In [1]: import numpy as np

In [2]: np.set_printoptions(precision=2, suppress=True, linewidth=140, legacy="1.25")

In [3]: def tidy(a):
   ...:     return np.round(a, 2) + 0
   ...: 

In [4]: E = np.loadtxt("w.csv", delimiter=",")

In [5]: E
Out[5]: 
array([[ 4.,  5.,  6.,  7.,  8.,  9.],
       [10., 11., 12., 13., 14., 15.],
       [16., 17., 18., 19., 20., 21.],
       [22., 23., 24., 25., 26., 27.],
       [28., 29., 30., 31., 32., 33.],
       [34., 35., 36., 37., 38., 39.],
       [40., 41., 42., 43., 44., 45.],
       [46., 47., 48., 49., 50., 51.],
       [52., 53., 54., 55., 56., 57.],
       [58., 59., 60., 61., 62., 63.],
       [64., 65., 66., 67., 68., 69.],
       [70., 71., 72., 73., 74., 75.],
       [76., 77., 78., 79., 80., 81.],
       [82., 83., 84., 85., 86., 87.],
       [88., 89., 90., 91., 92., 93.]])

In [6]: cov = np.cov(E, rowvar=False)

In [7]: tidy(np.corrcoef(E.T))
Out[7]: 
array([[1., 1., 1., 1., 1., 1.],
       [1., 1., 1., 1., 1., 1.],
       [1., 1., 1., 1., 1., 1.],
       [1., 1., 1., 1., 1., 1.],
       [1., 1., 1., 1., 1., 1.],
       [1., 1., 1., 1., 1., 1.]])

In [8]: np.argsort(-E.std(axis=0).round(6), kind="stable")
Out[8]: array([0, 1, 2, 3, 4, 5])

In [9]: np.median(E, axis=0)
Out[9]: array([46., 47., 48., 49., 50., 51.])

In [10]: np.argwhere(np.triu(np.abs(np.corrcoef(E.T)) > 0.8, 1))
Out[10]: 
array([[0, 1],
       [0, 2],
       [0, 3],
       [0, 4],
       [0, 5],
       [1, 2],
       [1, 3],
       [1, 4],
       [1, 5],
       [2, 3],
       [2, 4],
       [2, 5],
       [3, 4],
       [3, 5],
       [4, 5]])

In [11]: tidy(np.corrcoef(E[:, 1], E[:, 2])[0, 1])
Out[11]: 1.0

In [12]: np.linalg.matrix_rank(E, rtol=0.1)
Out[12]: 1

In [13]: np.argsort(-np.linalg.norm(E, axis=0).round(6), kind="stable")[:3]
Out[13]: array([5, 4, 3])

In [14]: tidy(np.linalg.norm(E, 2) / np.linalg.norm(E))
Out[14]: 1.0

In [15]: feats = np.load("block17.npy")

In [16]: tidy(feats)
Out[16]: 
array([[-0.16,  0.33, -0.45,  0.06, -0.11, -0.23, -0.08,  0.49, -0.05,  0.17],
       [ 0.  , -0.09,  0.12, -0.55, -0.04,  0.01, -0.07,  0.4 ,  0.26,  0.15],
       [-0.03,  0.1 , -0.19, -0.01,  0.2 , -0.2 ,  0.21, -0.17, -0.02, -0.18],
       [ 0.24,  0.31,  0.33, -0.26, -0.27, -0.05, -0.34,  0.03, -0.22,  0.31],
       [ 0.13,  0.34,  0.26,  0.26, -0.34,  0.05,  0.47,  0.25, -0.18, -0.3 ],
       [ 0.37, -0.11, -0.33, -0.02, -0.19, -0.05, -0.55, -0.01,  0.1 , -0.57],
       [ 0.27,  0.08,  0.24,  0.09,  0.33,  0.66, -0.12,  0.22, -0.02, -0.16],
       [-0.13, -0.49,  0.24, -0.11, -0.45, -0.11,  0.06,  0.21, -0.22, -0.2 ],
       [-0.24,  0.1 ,  0.25, -0.21,  0.34, -0.33, -0.01,  0.23, -0.05, -0.53],
       [-0.21,  0.  ,  0.5 ,  0.31,  0.02, -0.26, -0.24, -0.12,  0.51,  0.04],
       [-0.08, -0.29, -0.04, -0.29,  0.38,  0.06,  0.13,  0.1 , -0.21,  0.06],
       [-0.16, -0.24, -0.17, -0.04, -0.31,  0.34,  0.25,  0.04,  0.46, -0.06],
       [-0.56, -0.12, -0.03,  0.37,  0.  ,  0.24, -0.39,  0.2 , -0.32,  0.03],
       [ 0.  , -0.19,  0.06, -0.09, -0.13, -0.03, -0.02, -0.42, -0.4 ,  0.  ],
       [-0.48,  0.45, -0.03, -0.41, -0.18,  0.31, -0.07, -0.34,  0.04, -0.23]])

In [17]: x0 = np.array([5, 0, 3, 0, 2, 4, 5, 4, 3, 2])

In [18]: rhs = feats @ x0

In [19]: tidy(np.linalg.pinv(feats) @ feats)
Out[19]: 
array([[1., 0., 0., 0., 0., 0., 0., 0., 0., 0.],
       [0., 1., 0., 0., 0., 0., 0., 0., 0., 0.],
       [0., 0., 1., 0., 0., 0., 0., 0., 0., 0.],
       [0., 0., 0., 1., 0., 0., 0., 0., 0., 0.],
       [0., 0., 0., 0., 1., 0., 0., 0., 0., 0.],
       [0., 0., 0., 0., 0., 1., 0., 0., 0., 0.],
       [0., 0., 0., 0., 0., 0., 1., 0., 0., 0.],
       [0., 0., 0., 0., 0., 0., 0., 1., 0., 0.],
       [0., 0., 0., 0., 0., 0., 0., 0., 1., 0.],
       [0., 0., 0., 0., 0., 0., 0., 0., 0., 1.]])

In [20]: tidy(np.linalg.lstsq(feats, rhs)[0])
Out[20]: array([5., 0., 3., 0., 2., 4., 5., 4., 3., 2.])

In [21]: rng = np.random.default_rng(10487)

In [22]: rhs = rhs + 0.1 * rng.normal(size=15)

In [23]: tidy(rhs)
Out[23]: array([-1.58,  2.6 , -1.17, -0.09,  3.11, -3.23,  5.31, -1.09, -1.31, -0.7 ,  1.  ,  2.1 , -3.83, -3.22, -3.85])

In [24]: coef, *_ = np.linalg.lstsq(feats, rhs)

In [25]: tidy(coef)
Out[25]: array([ 5.05, -0.13,  3.08,  0.11,  2.05,  3.93,  4.9 ,  4.08,  2.89,  1.95])
